$ python -q
>>> import numpy as np
>>> from numpy import linalg as LA
>>> np.set_printoptions(precision=3, suppress=True, linewidth=120)
>>> m1 = np.load("arr.npy")
>>> m1
array([[ 1.   ,  0.   ,  0.   ,  0.   ,  0.   ,  0.   ,  0.   ,  0.   ,  0.   ],
       [ 0.   ,  1.   ,  0.   ,  0.   ,  0.   ,  0.   ,  0.   ,  0.   ,  0.   ],
       [ 0.   ,  0.   , -0.707, -0.707,  0.   ,  0.   ,  0.   ,  0.   ,  0.   ],
       [ 0.   ,  0.   ,  0.707, -0.707,  0.   ,  0.   ,  0.   ,  0.   ,  0.   ],
       [ 0.   ,  0.   ,  0.   ,  0.   ,  1.   ,  0.   ,  0.   ,  0.   ,  0.   ],
       [ 0.   ,  0.   ,  0.   ,  0.   ,  0.   ,  1.   ,  0.   ,  0.   ,  0.   ],
       [ 0.   ,  0.   ,  0.   ,  0.   ,  0.   ,  0.   ,  1.   ,  0.   ,  0.   ],
       [ 0.   ,  0.   ,  0.   ,  0.   ,  0.   ,  0.   ,  0.   ,  1.   ,  0.   ],
       [ 0.   ,  0.   ,  0.   ,  0.   ,  0.   ,  0.   ,  0.   ,  0.   ,  1.   ]])
>>> np.count_nonzero(m1)
np.int64(11)
>>> np.abs(m1).max()
np.float64(1.0)
>>> m1.shape
(9, 9)
>>> print(m1 - m1[0])
[[ 0.     0.     0.     0.     0.     0.     0.     0.     0.   ]
 [-1.     1.     0.     0.     0.     0.     0.     0.     0.   ]
 [-1.     0.    -0.707 -0.707  0.     0.     0.     0.     0.   ]
 [-1.     0.     0.707 -0.707  0.     0.     0.     0.     0.   ]
 [-1.     0.     0.     0.     1.     0.     0.     0.     0.   ]
 [-1.     0.     0.     0.     0.     1.     0.     0.     0.   ]
 [-1.     0.     0.     0.     0.     0.     1.     0.     0.   ]
 [-1.     0.     0.     0.     0.     0.     0.     1.     0.   ]
 [-1.     0.     0.     0.     0.     0.     0.     0.     1.   ]]
>>> np.round(LA.norm(m1), 3)
np.float64(3.0)
>>> LA.matrix_rank(m1)
np.int64(9)
>>> print(np.unravel_index(np.abs(m1).argmax(), m1.shape))
(np.int64(0), np.int64(0))
>>> m1[9]
Traceback (most recent call last):
  File "<python-input-12>", line 1, in <module>
    m1[9]
    ~~^^^
IndexError: index 9 is out of bounds for axis 0 with size 9
>>> LA.svd(m1, compute_uv=False)
array([1., 1., 1., 1., 1., 1., 1., 1., 1.])
